>>> import numpy as np
>>> import numpy.linalg as la
>>> np.set_printoptions(suppress=True, linewidth=120)
>>> rd = lambda a: np.round(a, 3) + 0
>>> Q, _ = la.qr(np.array([[-1.0, -1.5, -0.1, -1.0, 0.6],
...     [0.0, -0.2, -1.8, -0.7, -0.3],
...     [-0.2, -0.3, -0.5, 0.9, -0.4],
...     [-0.5, 0.4, -0.5, 0.4, 1.9],
...     [0.3, 0.5, 1.8, 0.3, 0.1]]))
>>> ev = np.array([-1, 2, 1, 2, 2])
>>> mat = Q @ np.diag(ev) @ Q.T
>>> rd(mat)
array([[-0.256,  0.202, -0.396, -1.044,  0.474],
       [ 0.202,  1.506, -0.095, -0.105,  0.435],
       [-0.396, -0.095,  1.895, -0.238,  0.214],
       [-1.044, -0.105, -0.238,  1.434,  0.418],
       [ 0.474,  0.435,  0.214,  0.418,  1.421]])
>>> # equal to its transpose
>>> r0 = np.array([-6, 4, 6, 0, -8])
>>> other = mat + np.outer(r0, np.eye(5)[0])
>>> rd(la.det(other) / la.det(mat)), rd(1 + la.solve(mat, r0)[0])
(np.float64(-0.871), np.float64(-0.871))
>>> la.matrix_rank(other - mat)
np.int64(1)
>>> la.matrix_rank(la.inv(other) - la.inv(mat), tol=1e-8)
np.int64(1)
>>> ev, evecs = la.eig(mat)
>>> rd(mat @ evecs[:, 0] - ev[0] * evecs[:, 0])
array([0., 0., 0., 0., 0.])
>>> rng = np.random.default_rng(37934)
>>> lab = rng.permutation(5)
>>> lab
array([2, 4, 0, 3, 1])
>>> other = mat[lab][:, lab]
>>> rd(np.sort(np.abs(la.eigvals(other))))
array([1., 1., 2., 2., 2.])
>>> r0 = np.array([0, 0, 2, 1, 0, 0])
>>> A = 5 * np.eye(6) + np.outer(r0, r0)
>>> A
array([[5., 0., 0., 0., 0., 0.],
       [0., 5., 0., 0., 0., 0.],
       [0., 0., 9., 2., 0., 0.],
       [0., 0., 2., 6., 0., 0.],
       [0., 0., 0., 0., 5., 0.],
       [0., 0., 0., 0., 0., 5.]])
>>> # splits into 5 blocks
>>> assert A == A.T
Traceback (most recent call last):
  File "<python-input-25>", line 1, in <module>
    assert A == A.T
           ^^^^^^^^
ValueError: The truth value of an array with more than one element is ambiguous. Use a.any() or a.all()
>>> rd(np.sort(np.abs(la.eigvals(A))))
array([ 5.,  5.,  5.,  5.,  5., 10.])
>>> rd(la.matrix_power(A, 4))
array([[ 625.,    0.,    0.,    0.,    0.,    0.],
       [   0.,  625.,    0.,    0.,    0.,    0.],
       [   0.,    0., 8125., 3750.,    0.,    0.],
       [   0.,    0., 3750., 2500.,    0.,    0.],
       [   0.,    0.,    0.,    0.,  625.,    0.],
       [   0.,    0.,    0.,    0.,    0.,  625.]])
>>> np.trace(A)
np.float64(35.0)
>>> la.determinant(A)
Traceback (most recent call last):
  File "<python-input-29>", line 1, in <module>
    la.determinant(A)
    ^^^^^^^^^^^^^^
AttributeError: module 'numpy.linalg' has no attribute 'determinant'
>>> (A + A.T) / 2
array([[5., 0., 0., 0., 0., 0.],
       [0., 5., 0., 0., 0., 0.],
       [0., 0., 9., 2., 0., 0.],
       [0., 0., 2., 6., 0., 0.],
       [0., 0., 0., 0., 5., 0.],
       [0., 0., 0., 0., 0., 5.]])
>>> data = np.load("run11.npy")
>>> data
array([[0, 1, 1],
       [1, 0, 1],
       [1, 1, 0]])
>>> lab = rng.permutation(3)
>>> other = data[:, lab] * rng.choice([-1, 1], 3)
>>> other
array([[-1,  0,  1],
       [-1, -1,  0],
       [ 0, -1,  1]])
>>> left, _, Vh = la.svd(data.T @ other)
>>> rd(left @ Vh)
array([[ 0., -1.,  0.],
       [ 0.,  0.,  1.],
       [-1.,  0.,  0.]])
>>> rd(la.lstsq(data, other)[0])
array([[ 0., -1.,  0.],
       [ 0.,  0.,  1.],
       [-1.,  0.,  0.]])
>>> (data @ data)[0]
array([2, 1, 1])
>>> data @ np.ones(3)
array([2., 2., 2.])
>>> x0 = np.array([0, 1, 2])
>>> rhs = data @ x0
>>> rhs
array([3, 2, 1])
>>> rd(la.solve(data, rhs))
array([0., 1., 2.])
>>> rd(la.solve(data, data[:, 1]))
array([0., 1., 0.])
>>> def softmax(z):
...     e = np.exp(z - z.max(axis=-1, keepdims=True))
...     return e / e.sum(axis=-1, keepdims=True)
... 
>>> softmax(data).sum(axis=1)
array([1., 1., 1.])
>>> rd(softmax(10 * data[0]))
array([0. , 0.5, 0.5])
>>> rd(softmax(data[0] + 5))
array([0.155, 0.422, 0.422])
>>> S = data @ data.T / np.sqrt(3)
>>> rd(softmax(S + np.triu(np.full(S.shape, -np.inf), 1)))
array([[1.   , 0.   , 0.   ],
       [0.36 , 0.64 , 0.   ],
       [0.264, 0.264, 0.471]])
>>> softmax(S).round(6).argmax(axis=1)
array([0, 1, 2])
>>> w1 = np.array([[1, -2, 1, 0], [1, 1, 2, 0], [0, 2, 0, -1]])
>>> beta = np.array([3, -3, -3, 3])
>>> act = np.maximum(data @ w1 + beta, 0)
>>> act
array([[4, 0, 0, 2],
       [4, 0, 0, 2],
       [5, 0, 0, 3]])
>>> (act > 0).mean(axis=0)
array([1., 0., 0., 1.])
>>> C = np.array([[-1, -1, -2], [-2, -1, 2], [2, -2, 2], [-2, 1, -1]])
>>> w1 @ C
array([[ 5, -1, -4],
       [ 1, -6,  4],
       [-2, -3,  5]])
>>> act @ C
array([[ -8,  -2, -10],
       [ -8,  -2, -10],
       [-11,  -2, -13]])
>>> Q, _ = la.qr(np.array([[-0.2, 0.1], [-2.0, 0.2], [0.9, -0.1], [0.0, -0.7]]))
>>> arr = Q @ Q.T
>>> rd(arr)
array([[ 0.021,  0.081, -0.038, -0.111],
       [ 0.081,  0.825, -0.371,  0.015],
       [-0.038, -0.371,  0.167,  0.008],
       [-0.111,  0.015,  0.008,  0.987]])
>>> hat = np.triu(np.array([[0, -2, 2, 1], [2, -3, 3, 1], [-1, -1, -3, -3], [-2, -3, -3, -3]]), 1) + np.eye(4)
>>> other = hat @ arr @ la.inv(hat)
>>> la.matrix_rank(other)
np.int64(2)
>>> rd(la.det(other))
np.float64(0.0)
>>> la.cond(arr) > 100
np.True_
>>> np.argsort(-la.norm(arr, axis=0).round(6), kind="stable")[:3]
array([3, 1, 2])
>>> E = np.array([[3, 1, 2, 3, 1, 0],
...     [2, 2, 0, 2, 3, 1],
...     [2, 2, 3, 3, 2, 2],
...     [2, 3, 1, 2, 0, 2]])
>>> E[2] = E[1]
>>> E
array([[3, 1, 2, 3, 1, 0],
       [2, 2, 0, 2, 3, 1],
       [2, 2, 0, 2, 3, 1],
       [2, 3, 1, 2, 0, 2]])
>>> blk = np.stack([E, 3 * E, E[::-1]])
>>> la.matrix_rank(blk.reshape(3, -1))
np.int64(2)
>>> blk.shape
(3, 4, 6)
>>> r0 = np.array([1, 2, 0, 0, 3])
>>> feats = -3 * np.eye(5) + np.outer(r0, r0)
>>> feats
array([[-2.,  2.,  0.,  0.,  3.],
       [ 2.,  1.,  0.,  0.,  6.],
       [ 0.,  0., -3.,  0.,  0.],
       [ 0.,  0.,  0., -3.,  0.],
       [ 3.,  6.,  0.,  0.,  6.]])
>>> # equal to its transpose
>>> t = np.radians(135)
>>> Rm = np.eye(5)
>>> Rm[2, 2] = Rm[0, 0] = np.cos(t)
>>> Rm[2, 0], Rm[0, 2] = -np.sin(t), np.sin(t)
>>> rd(Rm)
array([[-0.707,  0.   ,  0.707,  0.   ,  0.   ],
       [ 0.   ,  1.   ,  0.   ,  0.   ,  0.   ],
       [-0.707,  0.   , -0.707,  0.   ,  0.   ],
       [ 0.   ,  0.   ,  0.   ,  1.   ,  0.   ],
       [ 0.   ,  0.   ,  0.   ,  0.   ,  1.   ]])
>>> other = feats @ Rm.T
>>> rd(la.svd(feats, compute_uv=False)), rd(la.svd(other, compute_uv=False))
(array([11.,  3.,  3.,  3.,  3.]), array([11.,  3.,  3.,  3.,  3.]))
>>> rd(np.abs(other - feats).max(axis=0))
array([5.121, 0.   , 5.121, 0.   , 0.   ])
>>> rd(la.det(Rm)), rd(np.trace(Rm))
(np.float64(1.0), np.float64(1.586))
>>> np.einsum("ii->", feats)
np.float64(-1.0)
>>> rd(la.det(feats[::-1]))
np.float64(891.0)
>>> rd(la.det(feats.T))
np.float64(891.0)
>>> np.einsum("ij,ji->", feats, feats)
np.float64(157.0)
>>> np.kron(np.eye(2, dtype=int), feats)
array([[-2.,  2.,  0.,  0.,  3., -0.,  0.,  0.,  0.,  0.],
       [ 2.,  1.,  0.,  0.,  6.,  0.,  0.,  0.,  0.,  0.],
       [ 0.,  0., -3.,  0.,  0.,  0.,  0., -0.,  0.,  0.],
       [ 0.,  0.,  0., -3.,  0.,  0.,  0.,  0., -0.,  0.],
       [ 3.,  6.,  0.,  0.,  6.,  0.,  0.,  0.,  0.,  0.],
       [-0.,  0.,  0.,  0.,  0., -2.,  2.,  0.,  0.,  3.],
       [ 0.,  0.,  0.,  0.,  0.,  2.,  1.,  0.,  0.,  6.],
       [ 0.,  0., -0.,  0.,  0.,  0.,  0., -3.,  0.,  0.],
       [ 0.,  0.,  0., -0.,  0.,  0.,  0.,  0., -3.,  0.],
       [ 0.,  0.,  0.,  0.,  0.,  3.,  6.,  0.,  0.,  6.]])
>>> rd(np.poly(feats))
array([    1.,     1.,   -78.,  -486., -1107.,  -891.])
>>> rd(la.eigvals(feats))
array([-3., 11., -3., -3., -3.])
>>> left, sig, Vh = la.svd(E)
>>> evecs = Vh[:(sig > 1e-8).sum()]
>>> x0 = E[1] + 4 * E[0] + rng.integers(2) * np.eye(6)[0]
>>> x0
array([15.,  6.,  8., 14.,  7.,  1.])
>>> la.matrix_rank(np.vstack([E, x0]))
np.int64(4)
>>> np.trace(feats)
np.float64(-1.0)
>>> np.allclose(feats @ feats.T, feats.T @ feats)
True
>>> rd(la.det(feats))
np.float64(891.0)
>>> rd(np.sort(np.abs(la.eigvals(feats))))
array([ 3.,  3.,  3.,  3., 11.])
>>> (feats + feats.T) / 2
array([[-2.,  2.,  0.,  0.,  3.],
       [ 2.,  1.,  0.,  0.,  6.],
       [ 0.,  0., -3.,  0.,  0.],
       [ 0.,  0.,  0., -3.,  0.],
       [ 3.,  6.,  0.,  0.,  6.]])
>>> J = np.array([[0, 1, 0, 1, 2], [0, 0, 0, 1, 0], [0, 0, 0, 0, 0], [0, 0, 0, 0, 0]])
>>> J
array([[0, 1, 0, 1, 2],
       [0, 0, 0, 1, 0],
       [0, 0, 0, 0, 0],
       [0, 0, 0, 0, 0]])
>>> np.abs(np.diag(la.qr(J)[1])) > 1e-9
array([False, False, False, False])
>>> rd(np.trace(la.pinv(J) @ J))
np.float64(2.0)
>>> np.allclose(J[:-1].T @ la.lstsq(J[:-1].T, J[-1])[0], J[-1])
True
>>> la.lstsq(J[:-1].T, J[-1])[2]
np.int32(2)
>>> t = rng.uniform(0, 2 * np.pi, 21)
>>> Q, _ = la.qr(np.array([[1.5, 0.3], [1.4, -0.5], [-0.4, 1.1], [0.2, -0.7]]))
>>> M = 3 * np.c_[np.cos(t), np.sin(t)] @ Q.T
>>> rd(M)
array([[-0.809, -1.859,  1.886, -1.155],
       [-1.14 , -1.969,  1.673, -1.011],
       [-1.962, -0.242, -1.881,  1.246],
       [-2.47 , -1.247, -0.942,  0.675],
       [ 1.389,  2.028, -1.477,  0.879],
       [ 0.503, -1.142,  2.304, -1.462],
       [ 0.901, -0.84 ,  2.303, -1.475],
       [-1.18 ,  0.602, -2.262,  1.459],
       [-2.49 , -1.512, -0.566,  0.439],
       [-2.021, -2.038,  0.769, -0.414],
       [ 2.409,  1.03 ,  1.2  , -0.834],
       [-2.488, -1.535, -0.528,  0.415],
       [ 1.929,  0.198,  1.909, -1.263],
       [ 2.471,  1.633,  0.36 , -0.31 ],
       [-2.203, -1.972,  0.46 , -0.214],
       [-0.932,  0.815, -2.301,  1.474],
       [ 1.773,  0.005,  2.023, -1.329],
       [-2.326, -1.885,  0.187, -0.038],
       [-2.408, -1.029, -1.202,  0.835],
       [-2.003, -0.298, -1.844,  1.224],
       [ 2.187,  0.574,  1.636, -1.1  ]])
>>> G = np.cov(M, rowvar=False)
>>> rd(np.median(M, axis=0))
array([-1.14 , -0.84 ,  0.36 , -0.214])
>>> np.argwhere(np.triu(np.abs(np.corrcoef(M.T)) > 0.8, 1))
array([[2, 3]])
>>> rd(np.polyfit(M[:, 3], M[:, 2], 1))
array([-1.539,  0.033])
>>> rd(la.eigvalsh(G)[::-1])
array([5.711, 3.144, 0.   , 0.   ])
>>> rd(M.std(axis=0))
array([1.847, 1.237, 1.568, 1.017])
>>> np.argsort(-M.std(axis=0).round(6), kind="stable")
array([0, 2, 1, 3])
